$ ipython --no-banner

In [1]: import numpy as np

In [2]: from numpy import linalg as LA

In [3]: np.set_printoptions(precision=2, suppress=True, linewidth=200)

In [4]: def tidy(a):
   ...:     return np.round(a, 2) + 0
   ...: 

In [5]: feats = np.load("run2.npy")

In [6]: feats
Out[6]: 
array([[5., 1., 0., 0.],
       [0., 5., 1., 0.],
       [0., 0., 5., 1.],
       [0., 0., 0., 5.]])

In [7]: # triangular, det is the product of the diagonal

In [8]: x = np.array([3, 2, 0, 5])

In [9]: h1 = np.maximum(feats @ x, 0)

In [10]: np.maximum(feats @ x, 0) - np.maximum(-feats @ x, 0)
Out[10]: array([17., 10.,  5., 25.])

In [11]: tidy(np.tanh(feats @ x))
Out[11]: array([1., 1., 1., 1.])

In [12]: feats.T @ h1
Out[12]: array([ 85.,  67.,  35., 130.])

In [13]: feats @ feats
Out[13]: 
array([[25., 10.,  1.,  0.],
       [ 0., 25., 10.,  1.],
       [ 0.,  0., 25., 10.],
       [ 0.,  0.,  0., 25.]])

In [14]: tidy(np.sort(LA.eigvals(feats)))
Out[14]: array([5., 5., 5., 5.])

In [15]: LA.matrix_rank(feats - feats[0, 0] * np.eye(4))
Out[15]: np.int64(3)

In [16]: [int(LA.matrix_rank(LA.matrix_power(feats, p))) for p in range(1, 5)]
Out[16]: [4, 4, 4, 4]

In [17]: vals, vecs = LA.eig(feats)

In [18]: vals
Out[18]: array([5., 5., 5., 5.])

In [19]: tidy(np.sort(LA.eigvals(feats.T)))
Out[19]: array([5., 5., 5., 5.])

In [20]: hat = np.triu(np.array([[-3, -1, 2, -2], [-2, 1, -2, 0], [-3, 2, 2, -2], [-2, -1, 0, -3]]), 1) + np.eye(4)

In [21]: M2 = hat @ feats @ LA.inv(hat)

In [22]: M2
Out[22]: 
array([[5., 1., 1., 4.],
       [0., 5., 1., 0.],
       [0., 0., 5., 1.],
       [0., 0., 0., 5.]])

In [23]: tidy(LA.det(M2))
Out[23]: np.float64(625.0)

In [24]: x = np.array([0, 2, 0, 2])

In [25]: y = feats @ x

In [26]: y
Out[26]: array([ 2., 10.,  2., 10.])

In [27]: tidy(LA.solve(feats, y + feats[:, 3]))
Out[27]: array([0., 2., 0., 3.])

In [28]: tidy(LA.solve(feats, -2 * y))
Out[28]: array([ 0., -4.,  0., -4.])

In [29]: tidy(LA.solve(feats.T, feats[1]))
Out[29]: array([0., 1., 0., 0.])

In [30]: mat = np.loadtxt("dump.csv", delimiter=",")

In [31]: tidy(mat)
Out[31]: 
array([[ 0.87,  0.5 ,  0.  ,  0.  ],
       [-0.5 ,  0.87,  0.  ,  0.  ],
       [ 0.  ,  0.  ,  1.  ,  0.  ],
       [ 0.  ,  0.  ,  0.  ,  1.  ]])

In [32]: M2 = LA.inv(mat)

In [33]: tidy(LA.slogdet(mat)[0])
Out[33]: np.float64(1.0)

In [34]: tidy(LA.det(mat) * M2)
Out[34]: 
array([[ 0.87, -0.5 ,  0.  ,  0.  ],
       [ 0.5 ,  0.87,  0.  ,  0.  ],
       [ 0.  ,  0.  ,  1.  ,  0.  ],
       [ 0.  ,  0.  ,  0.  ,  1.  ]])

In [35]: tidy(LA.det(mat) * LA.det(M2))
Out[35]: np.float64(1.0)

In [36]: tidy(LA.cond(mat))
Out[36]: np.float64(1.0)
